% python3 -q
>>> import numpy as np
>>> np.set_printoptions(suppress=True, linewidth=160)
>>> tidy = lambda a: np.round(a, 2) + 0
>>> F = np.load("m.npy")
>>> F
array([[4., 3., 0., 0.],
       [3., 4., 0., 0.],
       [0., 0., 4., 0.],
       [0., 0., 0., 4.]])
>>> x0 = np.array([3, 0, 0, 0])
>>> a = np.maximum(F @ x0, 0)
>>> F * (a > 1e-9)[:, None]
array([[4., 3., 0., 0.],
       [3., 4., 0., 0.],
       [0., 0., 0., 0.],
       [0., 0., 0., 0.]])
>>> np.maximum(F @ x0, 0) - np.maximum(-F @ x0, 0)
array([12.,  9.,  0.,  0.])
>>> np.maximum(F @ (3 * x0), 0)
array([36., 27.,  0.,  0.])
>>> w, V = np.linalg.eigh(F)
>>> x0 = np.array([2, 2, 1, -3])
>>> tidy(V * np.sqrt(w) @ V.T)
array([[1.82, 0.82, 0.  , 0.  ],
       [0.82, 1.82, 0.  , 0.  ],
       [0.  , 0.  , 2.  , 0.  ],
       [0.  , 0.  , 0.  , 2.  ]])
>>> np.abs(F).sum(axis=1).max(), np.abs(w).max()
(np.float64(7.0), np.float64(7.0))
>>> tidy(x0 @ F @ x0 / (x0 @ x0)), w[0], w[-1]
(np.float64(5.33), np.float64(1.0), np.float64(7.0))
>>> x0 @ F @ x0
np.float64(96.0)
>>> (np.sign(V[:, -1].round(6)) == np.sign(V[0, -1].round(6))).astype(int)
array([1, 1, 0, 0])
>>> rng = np.random.default_rng(544618)
>>> lab = rng.permutation(4)
>>> lab
array([3, 0, 1, 2])
>>> Y = F[lab][:, lab]
>>> tidy(np.sort(np.abs(np.linalg.eigvals(Y))))
array([1., 4., 4., 7.])
>>> Y
array([[4., 0., 0., 0.],
       [0., 4., 3., 0.],
       [0., 3., 4., 0.],
       [0., 0., 0., 4.]])
>>> data = np.load("sample16.npy")
>>> data
array([[ 4., -5.,  0.,  0.],
       [ 2., -5.,  0.,  0.],
       [ 0.,  0., -2., -3.],
       [ 0.,  0., -1.,  2.]])
>>> # 2 blocks once reordered
>>> Y = data[0, 0] * data[1:] - np.outer(data[1:, 0], data[0])
>>> Y
array([[  0., -10.,   0.,   0.],
       [  0.,   0.,  -8., -12.],
       [  0.,   0.,  -4.,   8.]])
>>> np.flatnonzero(~Y.round(6).any(axis=1))
array([], dtype=int64)
>>> data[:, 0] / data[0, 0]
array([1. , 0.5, 0. , 0. ])
>>> np.linalg.matrix_rank(Y), np.linalg.matrix_rank(data)
(np.int64(3), np.int64(4))
>>> f, v = Y[0], Y[2]
>>> f @ f
np.float64(100.0)
>>> p = (f @ v) / (f @ f) * f
>>> v - p
array([ 0.,  0., -4.,  8.])
>>> np.outer(f, v)
array([[  0.,   0.,  -0.,   0.],
       [ -0.,  -0.,  40., -80.],
       [  0.,   0.,  -0.,   0.],
       [  0.,   0.,  -0.,   0.]])
>>> tidy(np.linalg.norm(f + v) ** 2 + np.linalg.norm(f - v) ** 2)
np.float64(360.0)
>>> p
array([ 0., -0.,  0.,  0.])
>>> (v - p) @ f
np.float64(0.0)
>>> tidy(np.linalg.matrix_power(data, 2))
array([[ 6.,  5.,  0.,  0.],
       [-2., 15.,  0.,  0.],
       [ 0.,  0.,  7.,  0.],
       [ 0.,  0.,  0.,  7.]])
>>> np.linalg.determinant(data)
Traceback (most recent call last):
  File "<python-input-40>", line 1, in <module>
    np.linalg.determinant(data)
    ^^^^^^^^^^^^^^^^^^^^^
AttributeError: module 'numpy.linalg' has no attribute 'determinant'
>>> assert data == data.T
Traceback (most recent call last):
  File "<python-input-41>", line 1, in <module>
    assert data == data.T
           ^^^^^^^^^^^^^^
ValueError: The truth value of an array with more than one element is ambiguous. Use a.any() or a.all()
>>> (data - data.T) / 2
array([[ 0. , -3.5,  0. ,  0. ],
       [ 3.5,  0. ,  0. ,  0. ],
       [ 0. ,  0. ,  0. , -1. ],
       [ 0. ,  0. ,  1. ,  0. ]])
>>> x0 = np.array([6, 9, -4, -2])
>>> rhs = data @ x0
>>> c, lr = np.zeros(4), 1 / np.linalg.norm(data, 2) ** 2
>>> for i in range(30):
...     c -= lr * data.T @ (data @ c - rhs)
...     if i % 5 == 0: print(i, round(np.linalg.norm(data @ c - rhs), 2))
... 
0 16.27
5 11.58
10 9.92
15 8.76
20 7.79
25 6.95
>>> tidy(np.linalg.cond(data))
np.float64(6.85)
>>> Y = np.array([[1, 2], [1, 1]])
>>> Z = np.kron(Y, data)
>>> Z
array([[  4.,  -5.,   0.,   0.,   8., -10.,   0.,   0.],
       [  2.,  -5.,   0.,   0.,   4., -10.,   0.,   0.],
       [  0.,   0.,  -2.,  -3.,   0.,   0.,  -4.,  -6.],
       [  0.,   0.,  -1.,   2.,   0.,   0.,  -2.,   4.],
       [  4.,  -5.,   0.,   0.,   4.,  -5.,   0.,   0.],
       [  2.,  -5.,   0.,   0.,   2.,  -5.,   0.,   0.],
       [  0.,   0.,  -2.,  -3.,   0.,   0.,  -2.,  -3.],
       [  0.,   0.,  -1.,   2.,   0.,   0.,  -1.,   2.]])
>>> Z.shape
(8, 8)
>>> m1 = np.loadtxt("data.csv", delimiter=",")
>>> m1
array([[-10.75,  -5.61,  -5.46, -23.49,  24.27, -38.8 ],
       [-10.57,  -4.81,  -6.23, -23.14,  25.3 , -39.84],
       [-12.15, -32.13, -25.73,   7.82,   1.07,  -2.25],
       [ -8.98,  -5.07,  -5.8 , -24.87,  23.99, -40.38],
       [-11.84,  -5.63,  -5.38, -23.65,  24.2 , -39.13],
       [-11.98, -32.45, -24.73,   7.43,   1.01,  -1.13],
       [-10.49,  -5.32,  -6.95, -25.19,  25.75, -40.49],
       [-10.28,  -5.39,  -5.66, -23.41,  23.61, -40.93],
       [-10.42, -33.65, -24.99,   7.88,   1.17,  -1.9 ],
       [-10.49, -30.06, -26.82,   6.5 ,   2.75,   0.84],
       [-10.07,  -4.09,  -5.77, -25.52,  25.62, -38.73],
       [ -9.35,  -7.09,  -4.85, -23.12,  24.  , -40.57],
       [-12.61, -31.43, -26.72,   7.26,   2.85,  -3.11],
       [-11.28, -30.08, -24.77,   6.82,   3.48,  -1.31],
       [-12.07, -32.75, -25.36,   8.69,   4.31,  -1.19],
       [ -9.02,  -3.78,  -5.63, -24.17,  23.86, -39.39],
       [-11.95, -30.62, -24.3 ,   8.08,   2.12,  -1.12],
       [ -9.99,  -4.75,  -6.15, -21.54,  24.73, -40.71],
       [ -9.78,  -5.97,  -6.29, -23.61,  24.6 , -39.68],
       [-11.77, -31.38, -27.45,   8.79,   2.32,  -2.62],
       [-12.18, -30.71, -26.85,   9.27,   1.63,  -1.84]])
>>> Xs = m1 - m1.mean(axis=0)
>>> V = np.linalg.svd(Xs)[2][:2]
>>> Y = Xs - Xs @ V.T @ V
>>> tidy(Y.std(axis=0))
array([0.73, 0.63, 0.83, 0.63, 0.73, 0.33])
>>> tidy(np.linalg.norm(Y) / np.linalg.norm(Xs))
np.float64(0.05)
>>> tidy(np.cov(Xs @ V.T, rowvar=False))
array([[1063.11,    0.  ],
       [   0.  ,    1.61]])
>>> tidy(np.diag(V.T @ V))
array([0.01, 0.42, 0.13, 0.39, 0.18, 0.87])
>>> tidy((Xs @ V.T).std(axis=0))
array([31.82,  1.24])
>>> round(np.log10(np.linalg.cond(m1)))
2
>>> np.linalg.matrix_rank(m1, rtol=0.1)
np.int64(2)
>>> x0 = np.array([3, 0, 1, 3, 4, 2])
>>> a = np.maximum(m1 @ x0, 0)
>>> np.tanh(m1 @ x0)
array([-1., -1., -1., -1., -1., -1., -1., -1., -1., -1., -1., -1., -1., -1., -1., -1., -1., -1., -1., -1., -1.])
>>> C2 = m1.T @ m1
>>> tidy(np.linalg.eigvalsh(C2)[::-1])
array([33161.33, 17647.97,    28.83,    19.65,    13.22,     8.94])
>>> np.allclose(C2, C2.T)
True
>>> tidy(np.linalg.svd(m1, compute_uv=False) ** 2)
array([33161.33, 17647.97,    28.83,    19.65,    13.22,     8.94])
>>> (m1 @ m1.T).shape
(21, 21)
>>> tidy(np.diag(C2))
array([ 2500.85, 10260.72,  7030.42,  6862.96,  6691.63, 17533.35])
